In [1]: import numpy as np

In [2]: from numpy import linalg as LA

In [3]: np.set_printoptions(suppress=True, linewidth=100)

In [4]: F = np.load("layer11.npy")

In [5]: F
Out[5]: 
array([[-3., -2.,  2.,  0.,  3.],
       [-2., -3.,  1.,  0.,  1.],
       [ 2., -3., -1.,  2.,  0.],
       [ 0.,  0.,  0.,  2.,  2.],
       [ 0.,  0.,  0.,  4.,  2.]])

In [6]: x0 = np.array([0, 1, 1, 0, 0])

In [7]: F @ x0
Out[7]: array([ 0., -2., -4.,  0.,  0.])

In [8]: LA.norm(F @ x0) <= LA.norm(F, 2) * LA.norm(x0) + 1e-9
Out[8]: np.True_

In [9]: out = F / LA.norm(F, axis=1, keepdims=True)

In [10]: C2 = out @ out.T

In [11]: round(float(np.degrees(np.arccos(np.clip(C2[0, 4], -1, 1)))), 2)
Out[11]: 74.74

In [12]: np.round(LA.norm(out, axis=1), 2)
Out[12]: array([1., 1., 1., 1., 1.])

In [13]: arr = np.array([[3, 1, 2, 0, 2],
    ...:     [1, 3, 1, 2, 0],
    ...:     [2, 1, 3, 1, 2],
    ...:     [0, 2, 1, 3, 1],
    ...:     [2, 0, 2, 1, 3]])

In [14]: arr
Out[14]: 
array([[3, 1, 2, 0, 2],
       [1, 3, 1, 2, 0],
       [2, 1, 3, 1, 2],
       [0, 2, 1, 3, 1],
       [2, 0, 2, 1, 3]])

In [15]: ev, vecs = LA.eigvalsh(arr)
---------------------------------------------------------------------------
ValueError                                Traceback (most recent call last)
Cell In[15], line 1
----> 1 ev, vecs = LA.eigvalsh(arr)

ValueError: too many values to unpack (expected 2)

In [16]: ev, vecs = LA.eigh(arr)

In [17]: np.abs(vecs[:, -1]).round(6).argmax()
Out[17]: np.int64(2)

In [18]: np.round(np.abs(vecs[:, -1]), 2)
Out[18]: array([0.48, 0.35, 0.54, 0.35, 0.48])

In [19]: np.round(ev.sum(), 2), np.trace(arr)
Out[19]: (np.float64(15.0), np.int64(15))

In [20]: np.round(LA.svd(arr, compute_uv=False), 2) + 0
Out[20]: array([7.93, 4.16, 2.  , 0.91, 0.  ])

In [21]: (ev > 1e-8).sum(), (ev < -1e-8).sum()
Out[21]: (np.int64(4), np.int64(0))

In [22]: np.round(LA.eigvalsh(arr @ arr), 2) + 0
Out[22]: array([ 0.  ,  0.83,  4.  , 17.35, 62.83])

In [23]: np.round(arr @ LA.pinv(arr) @ arr, 2) + 0
Out[23]: 
array([[3., 1., 2., 0., 2.],
       [1., 3., 1., 2., 0.],
       [2., 1., 3., 1., 2.],
       [0., 2., 1., 3., 1.],
       [2., 0., 2., 1., 3.]])

In [24]: M = np.loadtxt("mat.csv", delimiter=",")

In [25]: M
Out[25]: 
array([[ 1.98,  0.55, -2.9 , -7.23,  4.13],
       [ 2.52,  0.44, -2.47, -5.59,  3.63],
       [-2.11, -1.56, -0.32,  1.21, -3.82],
       [ 1.67,  0.93, -0.05, -7.59,  2.67],
       [ 1.25,  0.62, -1.04, -7.06,  3.74],
       [ 1.69,  1.41, -1.56, -5.4 ,  4.21],
       [ 2.73,  2.91, -1.9 , -6.36,  4.34],
       [-2.88, -1.22,  1.42,  1.35, -3.83],
       [ 2.37, -0.47, -0.31, -6.54,  4.38],
       [ 2.24,  1.37, -1.86, -7.13,  4.25]])

In [26]: x0 = np.array([9, 9, 0, 2, 7])

In [27]: y = M @ x0

In [28]: y.round(2)
Out[28]: array([ 37.22,  40.87, -57.35,  26.91,  28.89,  46.57,  68.42, -61.01,  34.68,  47.98])

In [29]: np.round(LA.solve(M.T @ M, M.T @ y), 2) + 0
Out[29]: array([9., 9., 0., 2., 7.])

In [30]: np.round(LA.lstsq(M, y)[0], 2) + 0
Out[30]: array([9., 9., 0., 2., 7.])

In [31]: rng = np.random.default_rng(174)

In [32]: y = y + 0.1 * rng.normal(size=10)

In [33]: y.round(2)
Out[33]: array([ 37.27,  40.94, -57.43,  26.89,  28.73,  46.54,  68.3 , -60.99,  34.74,  47.92])

In [34]: coef, *_ = LA.lstsq(M, y)

In [35]: coef.round(2) + 0
Out[35]: array([9.05, 8.94, 0.  , 2.01, 7.  ])

In [36]: round(float(LA.norm(y - M @ coef)), 2)
Out[36]: 0.17

In [37]: np.round(M.T @ (y - M @ coef), 2) + 0
Out[37]: array([0., 0., 0., 0., 0.])

In [38]: Uu, sigma, Vt = LA.svd(M, full_matrices=False)

In [39]: np.abs(Uu[:, 0]).round(6).argmax()
Out[39]: np.int64(0)

In [40]: Uu.shape, sigma.shape, Vt.shape
Out[40]: ((10, 5), (5,), (5, 5))

In [41]: np.round(np.cumsum(sigma ** 2) / np.sum(sigma ** 2), 2)
Out[41]: array([0.93, 0.98, 0.99, 1.  , 1.  ])

In [42]: np.allclose(Uu * sigma @ Vt, M)
Out[42]: True

In [43]: np.round(Vt @ Vt.T, 2) + 0
Out[43]: 
array([[1., 0., 0., 0., 0.],
       [0., 1., 0., 0., 0.],
       [0., 0., 1., 0., 0.],
       [0., 0., 0., 1., 0.],
       [0., 0., 0., 0., 1.]])

In [44]: np.round(Uu.T @ M @ Vt.T, 2) + 0
Out[44]: 
array([[23.76,  0.  ,  0.  ,  0.  ,  0.  ],
       [ 0.  ,  5.1 ,  0.  ,  0.  ,  0.  ],
       [ 0.  ,  0.  ,  2.82,  0.  ,  0.  ],
       [ 0.  ,  0.  ,  0.  ,  2.4 ,  0.  ],
       [ 0.  ,  0.  ,  0.  ,  0.  ,  1.14]])

In [45]: Ac = M - M.mean(axis=0)

In [46]: vecs = LA.svd(Ac)[2][:1]

In [47]: out = Ac - Ac @ vecs.T @ vecs

In [48]: LA.norm(out, axis=1).round(6).argmax()
Out[48]: np.int64(3)

In [49]: np.round((Ac @ vecs.T).std(axis=0), 2)
Out[49]: array([4.97])

In [50]: round(LA.norm(out) / LA.norm(Ac), 2)
Out[50]: np.float64(0.28)

In [51]: np.round(np.diag(vecs.T @ vecs), 2)
Out[51]: array([0.14, 0.04, 0.03, 0.4 , 0.39])

In [52]: dist = LA.norm(M[:, None] - M[None], axis=-1)

In [53]: LA.matrix_rank(dist ** 2)
Out[53]: np.int64(7)

In [54]: dist[5].round(2)
Out[54]: array([ 2.44,  1.68, 11.53,  3.11,  2.02,  0.  ,  2.09, 12.12,  2.62,  1.84])

In [55]: K = np.diag(5 * np.array([4, -6, -6, -1, 0, 9, -5, 7, 5])) + np.array([[0, 1, 3, 1, 3, 0, 2, 0, 1],
    ...:     [2, 1, 0, 1, 0, 3, 0, 1, 0],
    ...:     [3, 2, 3, 1, 2, 0, 3, 0, 2],
    ...:     [1, 3, 3, 3, 1, 0, 2, 3, 0],
    ...:     [0, 3, 0, 2, 0, 0, 1, 1, 0],
    ...:     [0, 0, 2, 2, 1, 0, 3, 3, 2],
    ...:     [0, 1, 0, 1, 0, 2, 3, 0, 3],
    ...:     [3, 0, 0, 2, 3, 1, 3, 1, 0],
    ...:     [3, 0, 3, 2, 1, 0, 1, 2, 1]])

In [56]: K
Out[56]: 
array([[ 20,   1,   3,   1,   3,   0,   2,   0,   1],
       [  2, -29,   0,   1,   0,   3,   0,   1,   0],
       [  3,   2, -27,   1,   2,   0,   3,   0,   2],
       [  1,   3,   3,  -2,   1,   0,   2,   3,   0],
       [  0,   3,   0,   2,   0,   0,   1,   1,   0],
       [  0,   0,   2,   2,   1,  45,   3,   3,   2],
       [  0,   1,   0,   1,   0,   2, -22,   0,   3],
       [  3,   0,   0,   2,   3,   1,   3,  36,   0],
       [  3,   0,   3,   2,   1,   0,   1,   2,  26]])

In [57]: r0, r1 = K[7], K[6]

In [58]: r0 @ r0
Out[58]: np.int64(1328)

In [59]: r0 @ r1
Out[59]: np.int64(-62)

In [60]: pr = (r0 @ r1) / (r0 @ r0) * r0

In [61]: np.round(r1 - pr, 2)
Out[61]: array([  0.14,   1.  ,   0.  ,   1.09,   0.14,   2.05, -21.86,   1.68,   3.  ])

In [62]: round(float(LA.norm(r0 + r1) ** 2 + LA.norm(r0 - r1) ** 2), 2)
Out[62]: 3654.0

In [63]: LA.matrix_rank(np.outer(r0, r1))
Out[63]: np.int64(1)

In [64]: np.outer(r0, r1)
Out[64]: 
array([[   0,    3,    0,    3,    0,    6,  -66,    0,    9],
       [   0,    0,    0,    0,    0,    0,    0,    0,    0],
       [   0,    0,    0,    0,    0,    0,    0,    0,    0],
       [   0,    2,    0,    2,    0,    4,  -44,    0,    6],
       [   0,    3,    0,    3,    0,    6,  -66,    0,    9],
       [   0,    1,    0,    1,    0,    2,  -22,    0,    3],
       [   0,    3,    0,    3,    0,    6,  -66,    0,    9],
       [   0,   36,    0,   36,    0,   72, -792,    0,  108],
       [   0,    0,    0,    0,    0,    0,    0,    0,    0]])

In [65]: np.round((r1 - pr) @ r0, 2)
Out[65]: np.float64(-0.0)

In [66]: out = np.array([[1], [0], [-2]])

In [67]: Z = np.array([[0, -3, 3, -1, -1, 3, -2, -1, -3]])

In [68]: E = out @ Z

In [69]: E
Out[69]: 
array([[ 0, -3,  3, -1, -1,  3, -2, -1, -3],
       [ 0,  0,  0,  0,  0,  0,  0,  0,  0],
       [ 0,  6, -6,  2,  2, -6,  4,  2,  6]])

In [70]: # rank 1

In [71]: np.abs(np.diag(LA.qr(E)[1])) > 1e-9
Out[71]: array([False,  True, False])

In [72]: round(float(np.trace(LA.pinv(E) @ E)), 2)
Out[72]: 1.0

In [73]: np.unique(E.round(6), axis=0).shape
Out[73]: (3, 9)

In [74]: x0 = np.array([-7, 4, -4, 2, 5, 8, -4, -2, -9])

In [75]: a = np.maximum(E @ x0, 0)

In [76]: a
Out[76]: array([30,  0,  0])

In [77]: np.flatnonzero(a > 1e-9)
Out[77]: array([0])

In [78]: np.maximum(E @ x0, 0) - np.maximum(-E @ x0, 0)
Out[78]: array([ 30,   0, -60])

In [79]: E.T @ a
Out[79]: array([  0, -90,  90, -30, -30,  90, -60, -30, -90])

In [80]: m1 = np.array([[-6, 2, 3, 1], [2, 4, 1, -1], [3, 1, 0, -5], [1, -1, -5, 6]])

In [81]: # symmetric

In [82]: out = m1 / LA.norm(m1, axis=1, keepdims=True)

In [83]: C2 = out @ out.T

In [84]: C2[1].round(2)
Out[84]: array([-0.06,  1.  ,  0.54, -0.35])

In [85]: (C2 - 2 * np.eye(4)).round(6).argmax(axis=1)
Out[85]: array([1, 2, 1, 0])

In [86]: (np.abs(C2) > 0.9).astype(int)
Out[86]: 
array([[1, 0, 0, 0],
       [0, 1, 0, 0],
       [0, 0, 1, 0],
       [0, 0, 0, 1]])

In [87]: np.round(LA.norm(out, axis=1), 2)
Out[87]: array([1., 1., 1., 1.])

In [88]: q, Rm = LA.qr(m1)

In [89]: round(float(np.trace(q @ q.T)), 2)
Out[89]: 4.0

In [90]: np.round(q.T @ q, 2) + 0
Out[90]: 
array([[1., 0., 0., 0.],
       [0., 1., 0., 0.],
       [0., 0., 1., 0.],
       [0., 0., 0., 1.]])

In [91]: np.round(abs(Rm[0, 0]), 2), round(float(LA.norm(m1[:, 0])), 2)
Out[91]: (np.float64(7.07), 7.07)

In [92]: J = np.loadtxt("block19.csv", delimiter=",")

In [93]: J
Out[93]: 
array([[ -3.,  -8.,  -5.,  -2.,  -3.,  -4.,  -6.,  -3.,   0.],
       [ -2.,  -7.,  -4.,  -1.,  -2.,  -3.,  -5.,  -2.,   1.],
       [  4.,  -1.,   2.,   5.,   4.,   3.,   1.,   4.,   7.],
       [ -5., -10.,  -7.,  -4.,  -5.,  -6.,  -8.,  -5.,  -2.],
       [  6.,   1.,   4.,   7.,   6.,   5.,   3.,   6.,   9.],
       [  0.,  -5.,  -2.,   1.,   0.,  -1.,  -3.,   0.,   3.],
       [ -6., -11.,  -8.,  -5.,  -6.,  -7.,  -9.,  -6.,  -3.],
       [  5.,   0.,   3.,   6.,   5.,   4.,   2.,   5.,   8.],
       [  1.,  -4.,  -1.,   2.,   1.,   0.,  -2.,   1.,   4.]])

In [94]: # column 4 repeats column 0

In [95]: np.allclose(J[:-1].T @ LA.lstsq(J[:-1].T, J[-1])[0], J[-1])
Out[95]: True

In [96]: round(np.trace(LA.pinv(J) @ J), 2)
Out[96]: np.float64(2.0)

In [97]: LA.lstsq(J[:-1].T, J[-1])[2]
Out[97]: np.int32(2)

In [98]: np.unique(J.round(6), axis=0).shape
Out[98]: (9, 9)
